>>> import numpy as np
>>> np.set_printoptions(precision=1, suppress=True, linewidth=100, sign=" ")
>>> rng = np.random.default_rng(5293)
>>> z = rng.integers(0, 2, 11)
>>> data = np.triu((z[:, None] == z) & (rng.random((11, 11)) < 0.8), 1).astype(int)
>>> data += data.T
>>> print(data)
[[ 0  0  0  0  0  0  0  1  0  1  1]
 [ 0  0  0  1  1  1  1  0  1  0  0]
 [ 0  0  0  0  0  0  0  1  0  1  0]
 [ 0  1  0  0  1  1  1  0  1  0  0]
 [ 0  1  0  1  0  1  1  0  1  0  0]
 [ 0  1  0  1  1  0  1  0  1  0  0]
 [ 0  1  0  1  1  1  0  0  1  0  0]
 [ 1  0  1  0  0  0  0  0  0  1  1]
 [ 0  1  0  1  1  1  1  0  0  0  0]
 [ 1  0  1  0  0  0  0  1  0  0  1]
 [ 1  0  0  0  0  0  0  1  0  1  0]]
>>> print(data @ data)
[[ 3  0  2  0  0  0  0  2  0  2  2]
 [ 0  5  0  4  4  4  4  0  4  0  0]
 [ 2  0  2  0  0  0  0  1  0  1  2]
 [ 0  4  0  5  4  4  4  0  4  0  0]
 [ 0  4  0  4  5  4  4  0  4  0  0]
 [ 0  4  0  4  4  5  4  0  4  0  0]
 [ 0  4  0  4  4  4  5  0  4  0  0]
 [ 2  0  1  0  0  0  0  4  0  3  2]
 [ 0  4  0  4  4  4  4  0  5  0  0]
 [ 2  0  1  0  0  0  0  3  0  4  2]
 [ 2  0  2  0  0  0  0  2  0  2  3]]
>>> Lm = np.diag(data.sum(axis=1)) - data
>>> print(np.linalg.matrix_rank(Lm))
9
>>> print(round(np.linalg.det(Lm[1:, 1:])))
0
>>> print(np.flatnonzero(np.linalg.matrix_power((data != 0) + (data.T != 0) + np.eye(11), 11)[7]))
[  0   2   7   9  10]
>>> print((np.linalg.matrix_power((data != 0) + (data.T != 0) + np.eye(11), 11) > 0).astype(int))
[[ 1  0  1  0  0  0  0  1  0  1  1]
 [ 0  1  0  1  1  1  1  0  1  0  0]
 [ 1  0  1  0  0  0  0  1  0  1  1]
 [ 0  1  0  1  1  1  1  0  1  0  0]
 [ 0  1  0  1  1  1  1  0  1  0  0]
 [ 0  1  0  1  1  1  1  0  1  0  0]
 [ 0  1  0  1  1  1  1  0  1  0  0]
 [ 1  0  1  0  0  0  0  1  0  1  1]
 [ 0  1  0  1  1  1  1  0  1  0  0]
 [ 1  0  1  0  0  0  0  1  0  1  1]
 [ 1  0  1  0  0  0  0  1  0  1  1]]
>>> print((data != 0).astype(int))
[[ 0  0  0  0  0  0  0  1  0  1  1]
 [ 0  0  0  1  1  1  1  0  1  0  0]
 [ 0  0  0  0  0  0  0  1  0  1  0]
 [ 0  1  0  0  1  1  1  0  1  0  0]
 [ 0  1  0  1  0  1  1  0  1  0  0]
 [ 0  1  0  1  1  0  1  0  1  0  0]
 [ 0  1  0  1  1  1  0  0  1  0  0]
 [ 1  0  1  0  0  0  0  0  0  1  1]
 [ 0  1  0  1  1  1  1  0  0  0  0]
 [ 1  0  1  0  0  0  0  1  0  0  1]
 [ 1  0  0  0  0  0  0  1  0  1  0]]
>>> print(round(float(np.linalg.det(data)), 1))
10.0
>>> A = np.load("case4.npy")
>>> print(A)
[[-1.  3.  0.  0.  0.  0.  0.]
 [ 3.  4.  3.  0.  0.  0.  0.]
 [ 0.  3.  5.  3.  0.  0.  0.]
 [ 0.  0.  3. -1.  3.  0.  0.]
 [ 0.  0.  0.  3.  2.  3.  0.]
 [ 0.  0.  0.  0.  3. -3.  3.]
 [ 0.  0.  0.  0.  0.  3.  3.]]
>>> Q, V = np.linalg.qr(data[:, :2])[0], np.linalg.qr(data[:, 2:])[0]
>>> sig = np.linalg.svd(Q.T @ V, compute_uv=False)
>>> print(np.degrees(np.arccos(sig.clip(0, 1))))
[ 24.1  29.2]
>>> print((sig > 0.9).sum())
1
>>> print(sig)
[ 0.9  0.9]
>>> evals, V = np.linalg.eigvalsh(A)
Traceback (most recent call last):
  File "<python-input-22>", line 1, in <module>
    evals, V = np.linalg.eigvalsh(A)
    ^^^^^^^^
ValueError: too many values to unpack (expected 2)
>>> evals, V = np.linalg.eigh(A)
>>> print(np.abs(V[:, -1]).round(6).argmax())
2
>>> print(np.round(np.abs(V[:, -1]), 1) + 0)
[ 0.2  0.6  0.7  0.3  0.1  0.   0. ]
>>> print(np.round(V @ np.diag(evals) @ V.T, 1) + 0)
[[-1.  3.  0.  0.  0.  0.  0.]
 [ 3.  4.  3.  0.  0.  0.  0.]
 [ 0.  3.  5.  3.  0.  0.  0.]
 [ 0.  0.  3. -1.  3.  0.  0.]
 [ 0.  0.  0.  3.  2.  3.  0.]
 [ 0.  0.  0.  0.  3. -3.  3.]
 [ 0.  0.  0.  0.  0.  3.  3.]]
>>> print(round(evals.sum(), 1), np.trace(A))
9.0 9.0
>>> J = np.load("dump.npy")
>>> print(J)
[[-2 -5  1  4  1  0]
 [ 1 -2  0  2 -2 -4]
 [-2 -5  1  4  1  0]
 [ 2  0 -5  5  2 -3]
 [-5 -3  3  2  0 -2]
 [-5  0  3 -2  5 -1]
 [-1 -4  2  4  5  3]
 [ 3 -3  0  1 -2  1]
 [ 3  1  3  1 -5  5]
 [-3  5  1  2 -1 -4]]
>>> # row 2 repeats row 0
>>> print(round(float(np.linalg.norm(J, 1)), 1), round(float(np.linalg.norm(J, np.inf)), 1))
28.0 19.0
>>> print(np.round(np.linalg.norm(J, 2), 1))
14.0
>>> print(J[1] @ J[7])
11
>>> print(round(np.linalg.norm(J) ** 2 / np.linalg.norm(J, 2) ** 2, 1))
2.7
>>> def softmax(z):
...     e = np.exp(z - z.max(axis=-1, keepdims=True))
...     return e / e.sum(axis=-1, keepdims=True)
... 
>>> print(np.round(softmax(J[0] + 2), 1) + 0)
[ 0.   0.   0.   0.9  0.   0. ]
>>> scores = J @ J.T / np.sqrt(6)
>>> print(np.round(softmax(scores + np.triu(np.full(scores.shape, -np.inf), 1)), 1) + 0)
[[ 1.   0.   0.   0.   0.   0.   0.   0.   0.   0. ]
 [ 0.   1.   0.   0.   0.   0.   0.   0.   0.   0. ]
 [ 0.5  0.   0.5  0.   0.   0.   0.   0.   0.   0. ]
 [ 0.   0.   0.   1.   0.   0.   0.   0.   0.   0. ]
 [ 0.   0.   0.   0.   1.   0.   0.   0.   0.   0. ]
 [ 0.   0.   0.   0.   0.   1.   0.   0.   0.   0. ]
 [ 0.   0.   0.   0.   0.   0.   1.   0.   0.   0. ]
 [ 0.   0.   0.   0.   0.   0.   0.   1.   0.   0. ]
 [ 0.   0.   0.   0.   0.   0.   0.   0.   1.   0. ]
 [ 0.   0.   0.   0.   0.   0.   0.   0.   0.   1. ]]
>>> print(softmax(scores).round(6).argmax(axis=1))
[ 0  1  0  3  4  5  6  7  8  9]
